>>> import numpy as np
>>> np.set_printoptions(precision=1, suppress=True, linewidth=120)
>>> tidy = lambda a: np.round(a, 1) + 0
>>> mat = np.load("case14.npy")
>>> print(mat)
[[ 0  1 -2]
 [-1  0  0]
 [ 2  0  0]]
>>> P = np.triu(np.array([[3, -3, -2], [0, 1, -2], [1, 0, -3]]), 1) + np.eye(3)
>>> M2 = P @ mat @ np.linalg.inv(P)
>>> tidy(np.linalg.det(M2))
np.float64(0.0)
>>> tidy(np.poly(M2))
array([1., 0., 5., 0.])
>>> np.trace(M2), np.trace(mat)
(np.float64(0.0), np.int64(0))
>>> m1 = np.array([[-0.2, 0.6, -1.5, 1.0, -1.1, -0.9],
...     [0.0, -0.6, -0.4, -2.4, -2.4, -0.8],
...     [-2.0, -0.6, -0.3, 1.3, 0.6, -1.3],
...     [-0.7, 0.9, -0.7, 0.3, -0.9, -0.4],
...     [-1.6, -0.7, 1.8, -0.5, 1.6, -0.9],
...     [2.6, 0.0, -0.2, -2.5, 0.1, -1.6],
...     [2.2, -0.3, -1.9, 1.9, -0.7, 0.4]])
>>> rng = np.random.default_rng(7731)
>>> m1[3] = m1[0] + 0.3 * rng.normal(size=6)
>>> tidy(m1)
array([[-0.2,  0.6, -1.5,  1. , -1.1, -0.9],
       [ 0. , -0.6, -0.4, -2.4, -2.4, -0.8],
       [-2. , -0.6, -0.3,  1.3,  0.6, -1.3],
       [-0.2,  0.8, -1.6,  1.1, -0.8, -1.3],
       [-1.6, -0.7,  1.8, -0.5,  1.6, -0.9],
       [ 2.6,  0. , -0.2, -2.5,  0.1, -1.6],
       [ 2.2, -0.3, -1.9,  1.9, -0.7,  0.4]])
>>> def softmax(z):
...     e = np.exp(z - z.max(axis=-1, keepdims=True))
...     return e / e.sum(axis=-1, keepdims=True)
... 
>>> print(tidy(softmax(m1).sum(axis=1)))
[1. 1. 1. 1. 1. 1. 1.]
>>> tidy(softmax(m1[4] + -3))
array([0. , 0. , 0.5, 0. , 0.4, 0. ])
>>> tidy(softmax(m1[4]))
array([0. , 0. , 0.5, 0. , 0.4, 0. ])
>>> scores = m1 @ m1.T / np.sqrt(6)
>>> tidy(softmax(scores)[4] @ m1)
array([-1.6, -0.7,  1.5, -0.3,  1.4, -0.9])
>>> print(tidy(softmax(scores)))
[[0.3 0.  0.1 0.4 0.  0.  0.2]
 [0.  0.9 0.  0.  0.  0.1 0. ]
 [0.1 0.  0.7 0.1 0.2 0.  0. ]
 [0.3 0.  0.1 0.4 0.  0.  0.2]
 [0.  0.  0.1 0.  0.9 0.  0. ]
 [0.  0.  0.  0.  0.  1.  0. ]
 [0.  0.  0.  0.  0.  0.  0.9]]
